In [1]: import numpy as np

In [2]: np.set_printoptions(precision=2, suppress=True, linewidth=160)

In [3]: m1 = np.load("out18.npy")

In [4]: m1
Out[4]: 
array([[ 3.57,  0.64, -0.52],
       [ 0.64,  3.05,  0.77],
       [-0.52,  0.77,  3.38]])

In [5]: Q, Rm = np.linalg.qr(m1)

In [6]: print(round(abs(Rm[0, 0]), 2), np.round(np.linalg.norm(m1[:, 0]), 2))
3.66 3.66

In [7]: Q.shape, Rm.shape
Out[7]: ((3, 3), (3, 3))

In [8]: np.abs(np.diag(Rm))
Out[8]: array([3.66, 3.03, 2.87])

In [9]: Q @ Rm
Out[9]: 
array([[ 3.57,  0.64, -0.52],
       [ 0.64,  3.05,  0.77],
       [-0.52,  0.77,  3.38]])

In [10]: np.linalg.matrix_power(m1, 3)
Out[10]: 
array([[ 52.01,  17.89, -14.58],
       [ 17.89,  37.44,  21.55],
       [-14.58,  21.55,  46.71]])

In [11]: print(np.round(np.abs(np.linalg.eigvals(m1)).max(), 2))
4.0

In [12]: np.allclose(m1, m1.T)
Out[12]: True

In [13]: np.trace(m1)
Out[13]: np.float64(10.0)

In [14]: W0 = np.array([[0, -7, -10, 8, -1, -5],
    ...:     [7, 0, -4, 15, 14, 15],
    ...:     [10, 4, 0, -16, 1, 11],
    ...:     [-8, -15, 16, 0, -2, -4],
    ...:     [1, -14, -1, 2, 0, -14],
    ...:     [5, -15, -11, 4, 14, 0]])

In [15]: W1 = np.array([[4, 1, 3], [3, 1, 0], [1, 0, 2], [5, 3, 5], [2, 4, 4], [3, 5, 1]])

In [16]: beta = np.array([2, 1, 2])

In [17]: H = np.maximum(W0 @ W1 + beta, 0)

In [18]: (H > 0).mean(axis=0)
Out[18]: array([0.5, 0.5, 0.5])

In [19]: np.linalg.matrix_rank(H)
Out[19]: np.int64(3)

In [20]: print(H)
[[  0   0  13]
 [174 184 161]
 [  9  26   0]
 [  0   0   0]
 [  0   0   0]
 [ 14  59  71]]

In [21]: (H > 0).astype(int)
Out[21]: 
array([[0, 0, 1],
       [1, 1, 1],
       [1, 1, 0],
       [0, 0, 0],
       [0, 0, 0],
       [1, 1, 1]])

In [22]: W2 = np.array([[4, -7, -2], [4, -9, -7], [-2, 6, 1]])

In [23]: (H @ W2).round(6).argmax(axis=1)
Out[23]: array([1, 0, 0, 0, 0, 0])

In [24]: W1 @ W2
Out[24]: 
array([[ 14, -19, -12],
       [ 16, -30, -13],
       [  0,   5,   0],
       [ 22, -32, -26],
       [ 16, -26, -28],
       [ 30, -60, -40]])

In [25]: x0 = np.array([1, 7, 1, -7, -9, 3])

In [26]: rhs = W0 @ x0

In [27]: beta, lr = np.zeros(6), 1 / np.linalg.norm(W0, 2) ** 2

In [28]: for i in range(40):
    ...:     beta -= lr * W0.T @ (W0 @ beta - rhs)
    ...:     if i % 10 == 0: print(i, round(np.linalg.norm(W0 @ beta - rhs), 2))
    ...: 
0 45.66
10 17.03
20 13.55
30 10.79

In [29]: np.round(np.linalg.cond(W0), 2)
Out[29]: np.float64(6.66)

In [30]: rng = np.random.default_rng(31)

In [31]: lab = rng.permutation(6)

In [32]: B = W0[:, lab] * rng.choice([-1, 1], 6)

In [33]: B
Out[33]: 
array([[  1,  10,  -7,  -5,  -8,   0],
       [-14,   4,   0,  15, -15,  -7],
       [ -1,   0,   4,  11,  16, -10],
       [  2, -16, -15,  -4,   0,   8],
       [  0,   1, -14, -14,  -2,  -1],
       [-14,  11, -15,   0,  -4,  -5]])

In [34]: left, _, Vh = np.linalg.svd(W0.T @ B)

In [35]: lab
Out[35]: array([4, 2, 1, 5, 3, 0])

In [36]: B = np.linalg.invert(W0)
AttributeError: module 'numpy.linalg' has no attribute 'invert'


In [37]: B = np.linalg.inv(W0)

In [38]: B.round(2) + 0
Out[38]: 
array([[ 0.  ,  0.06,  0.06, -0.03,  0.12, -0.07],
       [-0.06,  0.  , -0.03, -0.05,  0.01, -0.01],
       [-0.06,  0.03,  0.  ,  0.01,  0.05, -0.04],
       [ 0.03,  0.05, -0.01,  0.  ,  0.03, -0.04],
       [-0.12, -0.01, -0.05, -0.03,  0.  ,  0.07],
       [ 0.07,  0.01,  0.04,  0.04, -0.07,  0.  ]])

In [39]: np.round(np.linalg.slogdet(W0)[0], 2)
Out[39]: np.float64(1.0)

In [40]: mat = np.loadtxt("test6.csv", delimiter=",")

In [41]: mat
Out[41]: 
array([[ -2.,  -1.,  -1.,   4.,   2.,   2.],
       [ -5.,  -4.,   0.,  10.,   8.,   0.],
       [  0.,  -2.,  -1.,   0.,   4.,   2.],
       [ -6.,  -3.,  -3.,   6.,   3.,   3.],
       [-15., -12.,   0.,  15.,  12.,   0.],
       [  0.,  -6.,  -3.,   0.,   6.,   3.]])

In [42]: lab = rng.permutation(6)

In [43]: B = mat[:, lab] * rng.choice([-1, 1], 6)

In [44]: B
Out[44]: 
array([[ -1.,  -4.,  -2.,   2.,  -1.,  -2.],
       [ -4., -10.,  -0.,   8.,   0.,  -5.],
       [ -2.,  -0.,  -2.,   4.,  -1.,   0.],
       [ -3.,  -6.,  -3.,   3.,  -3.,  -6.],
       [-12., -15.,  -0.,  12.,   0., -15.],
       [ -6.,  -0.,  -3.,   6.,  -3.,   0.]])

In [45]: left, _, Vh = np.linalg.svd(mat.T @ B)

In [46]: lab
Out[46]: array([1, 3, 5, 4, 2, 0])

In [47]: np.round(np.linalg.lstsq(mat, B)[0], 2) + 0
Out[47]: 
array([[ 0.,  0.,  0.,  0.,  0.,  1.],
       [ 1.,  0.,  0.,  0.,  0.,  0.],
       [ 0.,  0.,  0.,  0.,  1.,  0.],
       [ 0., -1.,  0.,  0.,  0.,  0.],
       [ 0.,  0.,  0.,  1.,  0.,  0.],
       [ 0.,  0., -1.,  0.,  0.,  0.]])
